% python3 -q
>>> import numpy as np
>>> import numpy.linalg as la
>>> np.set_printoptions(precision=3, suppress=True, linewidth=200)
>>> X = np.loadtxt("test15.csv", delimiter=",")
>>> X
array([[9., 8., 9., 9., 3., 1., 9., 4., 2., 1., 6., 0., 0.],
       [8., 9., 8., 9., 9., 3., 1., 9., 4., 2., 1., 6., 0.],
       [9., 8., 9., 8., 9., 9., 3., 1., 9., 4., 2., 1., 6.],
       [9., 9., 8., 9., 8., 9., 9., 3., 1., 9., 4., 2., 1.],
       [3., 9., 9., 8., 9., 8., 9., 9., 3., 1., 9., 4., 2.],
       [1., 3., 9., 9., 8., 9., 8., 9., 9., 3., 1., 9., 4.],
       [9., 1., 3., 9., 9., 8., 9., 8., 9., 9., 3., 1., 9.],
       [4., 9., 1., 3., 9., 9., 8., 9., 8., 9., 9., 3., 1.],
       [2., 4., 9., 1., 3., 9., 9., 8., 9., 8., 9., 9., 3.],
       [1., 2., 4., 9., 1., 3., 9., 9., 8., 9., 8., 9., 9.],
       [6., 1., 2., 4., 9., 1., 3., 9., 9., 8., 9., 8., 9.],
       [0., 6., 1., 2., 4., 9., 1., 3., 9., 9., 8., 9., 8.],
       [0., 0., 6., 1., 2., 4., 9., 1., 3., 9., 9., 8., 9.]])
>>> ev, V = la.eigh(X)
>>> x = np.array([-3, -2, 0, 2, 1, -1, 1, 2, -3, -1, -1, 0, -2])
>>> x @ X @ x
np.float64(161.0)
>>> (np.sign(V[:, -1].round(6)) == np.sign(V[0, -1].round(6))).astype(int)
array([1, 1, 1, 1, 1, 1, 1, 1, 1, 1, 1, 1, 1])
>>> np.all(la.eigvalsh(X) > 0)
np.False_
>>> print(np.round(np.abs(la.eigvals(X)).max(), 3))
77.508
>>> out = X / np.sqrt((X ** 2).mean(axis=1, keepdims=True))
>>> la.matrix_rank(X - X.mean(axis=1, keepdims=True))
np.int64(12)
>>> la.matrix_rank(out) == la.matrix_rank(X)
np.True_
>>> print(la.norm(out, axis=1))
[3.606 3.606 3.606 3.606 3.606 3.606 3.606 3.606 3.606 3.606 3.606 3.606 3.606]
>>> out[1]
array([1.266, 1.424, 1.266, 1.424, 1.424, 0.475, 0.158, 1.424, 0.633, 0.317, 0.158, 0.95 , 0.   ])
>>> blk = np.stack([X, -3 * X, X[::-1]])
>>> print((blk @ X.T).shape)
(3, 13, 13)
>>> print(la.matrix_rank(blk))
[13 13 13]
>>> data = np.loadtxt("x.csv", delimiter=",")
>>> print(data)
[[-0.557 -0.552  0.02  -0.784 -0.738 -0.069  0.091 -0.489 -0.709]
 [-0.58  -1.465  0.024 -1.056 -0.131  0.451 -0.135 -0.377 -0.506]
 [ 0.051  0.161  0.784 -0.246 -0.198 -0.635 -0.108  0.075  0.904]
 [ 1.412  1.725  0.319  1.283  0.788  0.67   0.22   0.494  0.722]
 [-2.447 -2.211  0.32  -2.164 -1.17  -0.315 -0.081 -1.403 -0.802]
 [ 1.188  1.334 -0.294  0.731  0.903 -0.497  0.337  0.721  0.773]
 [-1.724 -2.075  0.589 -1.782 -1.119  0.051  0.48  -0.937 -1.319]
 [ 2.174  2.205  0.212  2.75   0.382  0.273 -0.27   0.757  0.786]
 [-2.41  -2.131  0.273 -2.297 -1.885  0.183  0.385 -1.58  -1.146]
 [-1.861 -2.003  0.209 -1.971 -1.238 -0.192  0.179 -1.594 -0.794]
 [-1.596 -2.005 -0.248 -2.037 -1.357 -0.18   0.17  -0.779 -0.824]
 [ 0.093  0.26  -0.606  0.03   0.274  0.165  0.703  0.449  0.494]
 [-2.523 -2.553 -0.057 -2.614 -1.052  0.125 -0.224 -1.195 -0.89 ]
 [-2.755 -1.931 -0.105 -1.935 -1.214 -0.485 -0.035 -1.456 -1.182]
 [-4.037 -3.49   0.129 -3.74  -1.779  0.225  0.097 -1.636 -2.394]
 [-3.183 -2.839 -0.171 -3.19  -1.824  0.184 -0.082 -1.358 -1.086]
 [ 2.683  2.217  0.093  2.761  1.541 -0.009 -0.325  1.331  0.865]
 [-1.873 -1.55   0.107 -2.003 -1.239 -0.236  0.216 -1.088 -0.411]
 [-1.964 -2.179 -0.114 -2.281 -0.301  0.108  0.636 -0.904 -0.634]
 [-0.868 -1.855  0.021 -1.474 -0.417 -0.147  0.457 -0.982 -0.346]
 [ 0.893  0.745  0.125  1.215  1.039 -0.118  0.402  0.682  0.862]
 [-3.152 -3.123 -0.376 -2.894 -1.329  0.381 -0.253 -1.328 -1.886]
 [ 2.201  1.472 -0.522  1.911  1.014 -0.099  0.022  0.731  1.071]
 [ 1.982  1.518  0.413  1.481  0.615  0.017  0.011  0.621  1.113]
 [-1.203 -1.246  0.043 -1.131 -1.029 -0.018 -0.234  0.037 -0.68 ]
 [ 2.542  2.349 -0.04   2.139  1.577  0.404  0.03   0.792  0.885]
 [ 1.232  1.075  0.483  0.989  0.484  0.341 -0.155  1.094  0.38 ]
 [-0.598 -0.671 -0.21  -0.31  -0.483  0.105  0.075  0.309 -0.2  ]
 [-2.182 -1.884  0.32  -1.634 -1.199 -0.217  0.122 -1.247 -0.361]
 [-0.743  0.212  0.372 -0.152 -0.29   0.587 -0.118 -0.445  0.243]
 [-1.063 -0.882  0.442 -1.314 -0.671  0.397 -0.114 -0.395 -0.924]
 [-0.822 -0.813  0.085 -1.584 -0.444  0.594  0.124 -0.723 -0.327]
 [ 1.19   0.907  0.469  1.397  0.452 -0.548 -0.207  0.017  0.117]
 [ 0.922  1.093  0.18   0.571  0.361 -0.003 -0.185  0.633 -0.198]
 [-0.513 -0.145  0.007 -0.675 -0.561 -0.3    0.218 -0.035 -0.179]
 [ 1.706  1.854 -0.162  1.644  1.37  -0.277 -0.32   0.921  0.791]
 [-2.047 -2.614  0.264 -2.761 -0.866 -0.245  0.17  -0.755 -1.818]
 [-0.936 -1.22   0.632 -1.121 -0.229  0.044  0.455 -0.735 -0.613]]
>>> q, V = la.qr(data[:, :7])[0], la.qr(data[:, 7:])[0]
>>> s = la.svd(q.T @ V, compute_uv=False)
>>> round(float(la.norm(q @ q.T - V @ V.T, 2)), 3)
1.0
>>> print((s > 0.9).sum())
1
>>> s
array([0.973, 0.386])
